$ python3 -q
>>> import numpy as np
>>> np.set_printoptions(suppress=True, linewidth=200)
>>> q, _ = np.linalg.qr(np.array([[0.2, -1.0],
...     [-0.6, -1.5],
...     [-0.6, 0.8],
...     [-0.3, 0.4],
...     [-0.5, 0.4],
...     [-0.2, 0.0],
...     [0.9, -0.3],
...     [-0.1, -1.1],
...     [0.0, -0.9]]))
>>> m1 = q @ q.T
>>> m1.round(2) + 0
array([[ 0.17,  0.18, -0.17, -0.09, -0.1 , -0.02,  0.12,  0.16,  0.14],
       [ 0.18,  0.58,  0.  ,  0.  ,  0.07,  0.07, -0.23,  0.31,  0.23],
       [-0.17,  0.  ,  0.27,  0.13,  0.19,  0.06, -0.3 , -0.1 , -0.1 ],
       [-0.09,  0.  ,  0.13,  0.07,  0.1 ,  0.03, -0.15, -0.05, -0.05],
       [-0.1 ,  0.07,  0.19,  0.1 ,  0.15,  0.05, -0.24, -0.03, -0.05],
       [-0.02,  0.07,  0.06,  0.03,  0.05,  0.02, -0.09,  0.01,  0.  ],
       [ 0.12, -0.23, -0.3 , -0.15, -0.24, -0.09,  0.42, -0.01,  0.03],
       [ 0.16,  0.31, -0.1 , -0.05, -0.03,  0.01, -0.01,  0.2 ,  0.16],
       [ 0.14,  0.23, -0.1 , -0.05, -0.05,  0.  ,  0.03,  0.16,  0.13]])
>>> rank = np.linalg.matrix_rank(m1)
>>> rank
np.int64(2)
>>> N = np.linalg.svd(m1)[2][rank:].T
>>> [int(np.linalg.matrix_rank(m1[:, :j + 1])) for j in range(9)]
[1, 2, 2, 2, 2, 2, 2, 2, 2]
>>> np.round(N @ N.T, 2) + 0
array([[ 0.83, -0.18,  0.17,  0.09,  0.1 ,  0.02, -0.12, -0.16, -0.14],
       [-0.18,  0.42,  0.  ,  0.  , -0.07, -0.07,  0.23, -0.31, -0.23],
       [ 0.17,  0.  ,  0.73, -0.13, -0.19, -0.06,  0.3 ,  0.1 ,  0.1 ],
       [ 0.09,  0.  , -0.13,  0.93, -0.1 , -0.03,  0.15,  0.05,  0.05],
       [ 0.1 , -0.07, -0.19, -0.1 ,  0.85, -0.05,  0.24,  0.03,  0.05],
       [ 0.02, -0.07, -0.06, -0.03, -0.05,  0.98,  0.09, -0.01,  0.  ],
       [-0.12,  0.23,  0.3 ,  0.15,  0.24,  0.09,  0.58,  0.01, -0.03],
       [-0.16, -0.31,  0.1 ,  0.05,  0.03, -0.01,  0.01,  0.8 , -0.16],
       [-0.14, -0.23,  0.1 ,  0.05,  0.05,  0.  , -0.03, -0.16,  0.87]])
>>> Uu, sig, VT = np.linalg.svd(m1)
>>> V = VT[:(sig > 1e-8).sum()]
>>> rng = np.random.default_rng(920)
>>> x0 = m1[1] + -2 * m1[6] + rng.integers(2) * np.eye(9)[1]
>>> x0.round(2)
array([-0.06,  2.04,  0.6 ,  0.3 ,  0.55,  0.25, -1.07,  0.34,  0.17])
>>> np.linalg.matrix_rank(np.vstack([m1, x0]))
np.int64(3)
>>> np.round(np.diag(V.T @ V), 2)
array([0.17, 0.58, 0.27, 0.07, 0.15, 0.02, 0.42, 0.2 , 0.13])
>>> np.allclose(V.T @ V @ x0, x0)
False
>>> np.linalg.matrix_rank(m1, rtol=0.1)
np.int64(2)
>>> np.linalg.cond(m1) > 100
np.True_
>>> mat = np.load("out11.npy")
>>> mat.round(2)
array([[ 3.55, -1.72,  4.85, -1.93, -0.62],
       [-1.15,  2.51,  0.4 , -3.83,  2.21],
       [ 0.2 ,  1.18,  1.01, -1.68,  0.12],
       [ 1.84, -1.67,  2.61, -0.42, -2.86],
       [ 4.32,  2.47,  4.06, -0.51,  3.7 ],
       [ 1.94, -3.93,  4.84, -4.27, -2.62],
       [ 1.64,  1.63,  1.05,  1.12, -0.34],
       [ 3.  , -0.3 ,  3.17,  0.1 , -0.84],
       [-1.55,  3.61, -2.05,  0.46,  0.12],
       [ 9.8 , -3.38, 11.81, -3.8 ,  3.28],
       [ 2.1 ,  5.04, -0.6 ,  4.27,  1.64],
       [-1.8 ,  2.58, -2.36,  1.14, -1.72],
       [ 4.33, -0.71,  4.25,  0.65, -0.75],
       [ 3.28, -1.57,  3.85, -0.25, -1.84],
       [ 0.81, -1.66,  1.4 ,  0.16, -4.  ],
       [ 7.47, -1.97,  8.55, -1.94,  1.9 ],
       [ 8.51, -0.61,  8.14,  0.58,  2.4 ],
       [ 1.48,  0.92,  2.49, -2.24,  1.13],
       [-0.33, -0.35,  0.25, -0.29, -3.  ],
       [ 5.78,  0.06,  6.76, -2.46,  3.38],
       [-3.56,  0.67, -2.43, -1.55, -3.24],
       [ 1.08,  3.97,  0.79, -0.64,  3.2 ],
       [-3.53,  2.29, -3.44,  0.07, -2.52],
       [ 4.35,  1.63,  4.1 , -0.11,  2.48],
       [-4.77,  5.52, -6.14,  2.07, -1.15],
       [ 1.19,  1.86,  1.85, -1.84,  1.73],
       [-2.95, -3.5 , -1.61, -0.04, -8.65]])
>>> mat.shape
(27, 5)
>>> round(float(np.linalg.norm(mat)), 2)
38.2
>>> C = mat[[11, 24]].astype(float)
>>> for _ in range(3):
...     idx = np.linalg.norm(mat[:, None] - C, axis=-1).argmin(axis=1)
...     C = np.array([mat[idx == j].mean(axis=0) for j in range(2)])
... 
>>> idx
array([0, 0, 0, 0, 0, 0, 0, 0, 1, 0, 1, 1, 0, 0, 0, 0, 0, 0, 0, 0, 1, 0, 1, 0, 1, 0, 1])
>>> C.round(2)
array([[ 3.16, -0.08,  3.81, -1.18,  0.43],
       [-2.29,  2.32, -2.66,  0.92, -2.22]])
>>> np.round(C[1] - C[0], 2)
array([-5.45,  2.4 , -6.47,  2.1 , -2.65])
>>> np.abs(C[1] - C[0]).argmax()
np.int64(2)
>>> F = np.array([[1.0, 3.0, 0.0, 0.0],
...     [3.0, 1.0, 3.0, 0.0],
...     [0.0, 3.0, 1.0, 3.0],
...     [0.0, 0.0, 3.0, 1.0]])
>>> # symmetric
>>> t3 = np.stack([F, 3 * F, F[::-1]])
>>> np.round(np.linalg.norm(t3, axis=(1, 2)), 2)
array([ 7.62, 22.85,  7.62])
>>> t3.shape
(3, 4, 4)
>>> np.round(np.linalg.det(t3), 2)
array([  55., 4455.,   55.])
>>> (t3 @ F.T).shape
(3, 4, 4)
